% ipython --no-banner

In [1]: import numpy as np

In [2]: from numpy import linalg as LA

In [3]: np.set_printoptions(precision=2, suppress=True, linewidth=140, legacy="1.25")

In [4]: tidy = lambda a: np.round(a, 2) + 0

In [5]: M = np.load("out5.npy")

In [6]: M
Out[6]: 
array([[ 2,  3,  0,  2,  6,  1,  3,  6,  1,  2,  5,  2,  4,  4],
       [ 5, 10,  2,  7, 10,  7,  9, 12,  7,  7, 14,  4, 11, 12],
       [ 2,  6,  3,  8,  6,  4,  2,  6,  7,  2,  3,  7,  3,  5],
       [ 4,  5,  2,  6,  2,  3,  4,  2,  5,  4,  7,  2,  7,  4],
       [ 2,  2,  0,  1,  1,  2,  1,  2,  3,  1,  5,  1,  6,  5],
       [ 2,  4,  2,  6,  2,  3,  3,  2,  4,  3,  5,  2,  4,  2],
       [ 0,  0,  0,  1,  1,  2,  1,  1,  1,  1,  2,  3,  2,  2],
       [10, 11,  7, 11, 14,  6,  9, 14,  7, 11,  8,  9, 11, 17],
       [ 8, 11,  4,  9,  7,  9,  5, 10, 11,  7, 15,  5, 12,  8],
       [ 5,  9,  2,  5,  5,  7,  4,  8,  4,  4,  9,  4, 12, 11],
       [ 3,  9,  3,  8,  7, 10,  7, 10, 10,  7, 11,  8, 10, 12],
       [ 4,  3,  0,  1,  4,  3,  4,  6,  3,  6,  5,  3,  6,  6],
       [ 0,  0,  0,  0,  0,  0,  0,  0,  0,  0,  0,  0,  0,  0],
       [ 2,  1,  2,  3,  1,  1,  1,  0,  1,  2,  2,  1,  3,  2],
       [10,  9,  7,  9,  8,  5,  7,  8,  7, 10,  5,  7, 10, 15],
       [ 5,  3,  0,  0,  1,  0,  1,  2,  4,  1,  5,  2,  5,  2],
       [ 2,  1,  0,  0,  0,  0,  1,  0,  1,  1,  2,  0,  3,  2],
       [ 7,  4,  2,  4,  3,  3,  3,  3,  6,  4,  9,  6, 10,  6],
       [ 7,  8,  0,  3,  6,  4,  5, 10,  5,  5,  8,  8, 11,  9],
       [ 6,  8,  0,  4,  6,  6,  6, 10,  5,  6, 10,  7, 15, 14],
       [ 4,  3,  0,  0,  3,  1,  3,  5,  2,  5,  3,  0,  4,  4],
       [ 5,  6,  4,  9,  9,  5,  4,  7,  3,  4,  7, 10, 11, 11],
       [ 5,  4,  2,  5,  6,  6,  4,  6,  6,  6, 12,  5, 13, 10],
       [ 0,  2,  0,  0,  1,  2,  0,  2,  0,  1,  1,  1,  3,  1],
       [10,  6,  4,  6,  5,  1,  3,  5,  6,  5,  5,  6,  8,  8],
       [ 4,  6,  1,  4,  8,  3,  4,  9,  5,  4,  7,  5,  8,  8],
       [ 2,  7,  0,  4,  3,  6,  3,  6,  6,  3,  9,  3, 10,  6],
       [ 5,  5,  2,  2,  3,  4,  3,  4,  3,  5,  6,  0,  6,  5],
       [ 3,  3,  4,  4,  3,  3,  4,  2,  1,  5,  3,  1,  3,  5],
       [ 5,  3,  2,  4,  7,  3,  3,  5,  4,  4,  7,  6,  8,  8],
       [ 6,  5,  2,  4,  6,  4,  2,  7,  7,  4, 11,  4, 10,  6],
       [ 5,  5,  2,  3,  4,  2,  2,  5,  2,  4,  1,  4,  6,  7],
       [ 3,  5,  0,  1,  2,  4,  2,  6,  3,  4,  4,  2,  8,  7],
       [ 8, 11,  3, 10,  7,  5,  8, 10,  9,  8,  9,  7, 12, 12],
       [ 2, 10,  3,  7,  4,  9,  3,  8,  7,  5,  5,  5,  6,  5],
       [ 9,  7,  2,  1,  3,  2,  6,  6,  5,  7,  6,  2,  7,  8],
       [ 6,  3,  4,  7,  5,  3,  3,  2,  4,  4,  6,  7,  9,  9],
       [ 3,  2,  2,  3,  6,  1,  1,  4,  2,  2,  3,  3,  3,  4],
       [ 2,  5,  3,  4,  2,  5,  1,  4,  4,  3,  1,  3,  2,  4],
       [ 7,  6,  0,  2,  4,  0,  4,  7,  4,  3,  5,  4,  6,  6],
       [ 3,  2,  0,  0,  1,  0,  0,  2,  3,  0,  3,  2,  2,  0],
       [ 3,  4,  0,  3,  4,  2,  3,  5,  3,  1,  7,  3,  8,  8],
       [ 4,  2,  4,  7,  5,  3,  2,  2,  3,  3,  4,  7,  6,  7],
       [ 6,  8,  4,  7,  8,  7,  8,  8,  3,  8, 10,  7, 13, 13],
       [ 2,  2,  0,  1,  1,  2,  1,  2,  3,  1,  5,  1,  6,  5],
       [ 5,  9,  3,  4,  6,  8,  3,  9,  6,  7,  7,  4, 10,  8]])

In [7]: Xc = M - M.mean(axis=0)

In [8]: vecs = LA.svd(Xc)[2][:13]

In [9]: A2 = Xc - Xc @ vecs.T @ vecs

In [10]: tidy(A2.std(axis=0))
Out[10]: array([0.  , 0.01, 0.  , 0.  , 0.  , 0.01, 0.01, 0.  , 0.  , 0.01, 0.01, 0.  , 0.  , 0.  ])

In [11]: LA.norm(A2, axis=1).round(6).argmax()
Out[11]: 25

In [12]: z = M[:, 0] > np.median(M[:, 0])

In [13]: r0 = M[z].mean(axis=0) - M[~z].mean(axis=0)

In [14]: ((M - M.mean(axis=0)) @ r0 > 0).astype(int)
Out[14]: 
array([0, 1, 0, 0, 0, 0, 0, 1, 1, 1, 1, 0, 0, 0, 1, 0, 0, 1, 1, 1, 0, 1, 1, 0, 1, 1, 1, 0, 0, 1, 1, 0, 0, 1, 1, 1, 1, 0, 0, 0, 0, 0, 0, 1,
       0, 1])

In [15]: np.argsort(-np.abs(r0).round(6), kind="stable")
Out[15]: array([12, 13,  0, 10,  7,  1,  4,  9, 11,  6,  3,  8,  5,  2])

In [16]: A, _ = LA.qr(np.array([[2.5, 0.7, 0.5, 2.4, -0.5],
    ...:     [2.2, -0.7, 0.2, 0.9, -0.2],
    ...:     [-0.6, 0.0, 0.4, 1.0, 1.2],
    ...:     [1.3, -1.2, -0.7, -0.9, -1.3],
    ...:     [-1.0, 0.9, -0.9, -1.6, 2.4]]))

In [17]: tidy(A)
Out[17]: 
array([[-0.66,  0.65, -0.05, -0.25, -0.27],
       [-0.59, -0.21, -0.03,  0.22,  0.75],
       [ 0.16, -0.06, -0.39, -0.84,  0.34],
       [-0.35, -0.59,  0.54, -0.39, -0.3 ],
       [ 0.27,  0.44,  0.74, -0.16,  0.4 ]])

In [18]: def softmax(z):
    ...:     e = np.exp(z - z.max(axis=-1, keepdims=True))
    ...:     return e / e.sum(axis=-1, keepdims=True)
    ...: 

In [19]: tidy(softmax(A).sum(axis=1))
Out[19]: array([1., 1., 1., 1., 1.])

In [20]: tidy(softmax(A[3] + 4))
Out[20]: array([0.16, 0.13, 0.39, 0.15, 0.17])

In [21]: att = A @ A.T / np.sqrt(5)

In [22]: softmax(att).round(6).argmax(axis=1)
Out[22]: array([0, 1, 2, 3, 4])

In [23]: tidy(softmax(att))
Out[23]: 
array([[0.28, 0.18, 0.18, 0.18, 0.18],
       [0.18, 0.28, 0.18, 0.18, 0.18],
       [0.18, 0.18, 0.28, 0.18, 0.18],
       [0.18, 0.18, 0.18, 0.28, 0.18],
       [0.18, 0.18, 0.18, 0.18, 0.28]])

In [24]: tidy(softmax(att)[3] @ A)
Out[24]: array([-0.25, -0.02,  0.2 , -0.3 ,  0.14])

In [25]: tidy(np.einsum("ij,ji->", A, A))
Out[25]: 0.29

In [26]: tidy(LA.det(A[::-1]))
Out[26]: 1.0

In [27]: tidy(LA.det(2 * A)), tidy(LA.det(A))
Out[27]: (32.0, 1.0)

In [28]: tidy(LA.eigvals(A))
Out[28]: array([-0.87+0.49j, -0.87-0.49j, -0.25+0.97j, -0.25-0.97j,  1.  +0.j  ])

In [29]: vec = np.array([4, -5, 4, 1, 5])

In [30]: tidy(np.abs(LA.eigvals(A)))
Out[30]: array([1., 1., 1., 1., 1.])

In [31]: [p for p in range(1, 25) if np.allclose(LA.matrix_power(A, p), np.eye(5))]
Out[31]: []

In [32]: tidy(LA.norm(vec)), tidy(LA.norm(A @ vec))
Out[32]: (9.11, 9.11)

In [33]: 5 - LA.matrix_rank(A - np.eye(5), tol=1e-8)
Out[33]: 1

In [34]: tidy(LA.det(A))
Out[34]: 1.0

In [35]: tidy(LA.inv(A))
Out[35]: 
array([[-0.66, -0.59,  0.16, -0.35,  0.27],
       [ 0.65, -0.21, -0.06, -0.59,  0.44],
       [-0.05, -0.03, -0.39,  0.54,  0.74],
       [-0.25,  0.22, -0.84, -0.39, -0.16],
       [-0.27,  0.75,  0.34, -0.3 ,  0.4 ]])
